$ python3 -q
>>> import numpy as np
>>> from numpy import linalg as LA
>>> np.set_printoptions(precision=3, suppress=True, linewidth=120, sign=" ")
>>> arr = np.array([[2, 2, 1, 2], [1, 1, 2, 1], [2, 1, 2, 0]])
>>> arr[-1] = arr[0] + -2 * arr[1]
>>> arr
array([[ 2,  2,  1,  2],
       [ 1,  1,  2,  1],
       [ 0,  0, -3,  0]])
>>> # column 1 repeats column 0
>>> M2 = arr / LA.norm(arr, axis=1, keepdims=True)
>>> gram = M2 @ M2.T
>>> gram
array([[ 1.   ,  0.839, -0.277],
       [ 0.839,  1.   , -0.756],
       [-0.277, -0.756,  1.   ]])
>>> (gram - 2 * np.eye(3)).round(6).argmax(axis=1)
array([ 1,  0,  0])
>>> (np.abs(gram) > 0.9).astype(int)
array([[ 1,  0,  0],
       [ 0,  1,  0],
       [ 0,  0,  1]])
>>> left, sv, Vt = LA.svd(gram)
>>> np.argmax(sv[:-1] / (sv[1:] + 1e-6)) + 1
np.int64(2)
>>> sv.round(3) + 0
array([ 2.276,  0.724,  0.   ])
>>> M2 = left[:, :2] @ np.diag(sv[:2]) @ Vt[:2]
>>> M2
array([[ 1.   ,  0.839, -0.277],
       [ 0.839,  1.   , -0.756],
       [-0.277, -0.756,  1.   ]])
>>> round(np.abs(gram - M2).max(), 3)
np.float64(0.0)
>>> LA.matrix_rank(M2)
np.int64(2)
>>> LA.matrix_rank(gram, rtol=0.05)
np.int64(2)
>>> np.round(LA.norm(arr, 2) / LA.norm(arr), 3)
np.float64(0.86)
>>> print([round(float(x), 3) for x in LA.svd(arr, compute_uv=False)[:3]])
[4.631, 2.748, 0.0]
>>> np.argsort(-LA.norm(arr, axis=0).round(6), kind="stable")[:3]
array([ 2,  0,  1])
>>> E = np.array([[0.0, 1.0], [1.0, 0.0]])
>>> E
array([[ 0.,  1.],
       [ 1.,  0.]])
>>> gram = E.T @ E
>>> LA.svd(E, compute_uv=False) ** 2
array([ 1.,  1.])
>>> gram
array([[ 1.,  0.],
       [ 0.,  1.]])
>>> np.diag(gram)
array([ 1.,  1.])
>>> np.trace(gram), (E ** 2).sum()
(np.float64(2.0), np.float64(2.0))
>>> X = np.loadtxt("dump.csv", delimiter=",")
>>> print(X)
[[ 0.128 -0.142 -0.066]
 [ 0.018 -2.195 -0.138]
 [ 0.17   2.711 -0.663]
 [ 0.37   0.829 -0.191]
 [ 0.029  1.369  0.035]
 [ 0.218 -0.663  0.46 ]
 [-0.04   2.564  0.237]
 [ 0.089  0.425 -0.439]
 [-0.173  0.399 -0.033]
 [ 0.199 -2.412  0.058]
 [ 0.034 -1.951 -0.077]
 [-0.142 -5.385 -0.399]
 [ 0.493 -0.977  0.186]
 [ 0.3    3.004  0.702]
 [-0.036  1.519  0.293]
 [-0.354 -2.933  0.391]
 [ 0.002  0.915 -0.09 ]
 [-0.027  3.196  0.056]]
>>> x0 = np.array([1, 0, -1])
>>> rhs = X @ x0
>>> np.round(LA.lstsq(X, rhs)[0], 3) + 0
array([ 1.,  0., -1.])
>>> np.round(LA.solve(X.T @ X, X.T @ rhs), 3) + 0
array([ 1.,  0., -1.])
>>> rng = np.random.default_rng(84349)
>>> rhs = rhs + 0.05 * rng.normal(size=18)
>>> print(rhs)
[ 0.123  0.127  0.972  0.497  0.036 -0.221 -0.279  0.487 -0.147  0.187  0.109  0.265  0.209 -0.434 -0.34  -0.742  0.101
 -0.023]
>>> b, *_ = LA.lstsq(X, rhs)
>>> np.round(X.T @ (rhs - X @ b), 3) + 0
array([ 0.,  0.,  0.])
>>> print(b)
[ 0.911  0.008 -1.048]
>>> [round(float(LA.norm(LA.solve(X.T @ X + lam * np.eye(3), X.T @ rhs))), 2) for lam in (0, 1, 10, 100)]
[1.39, 0.78, 0.17, 0.02]
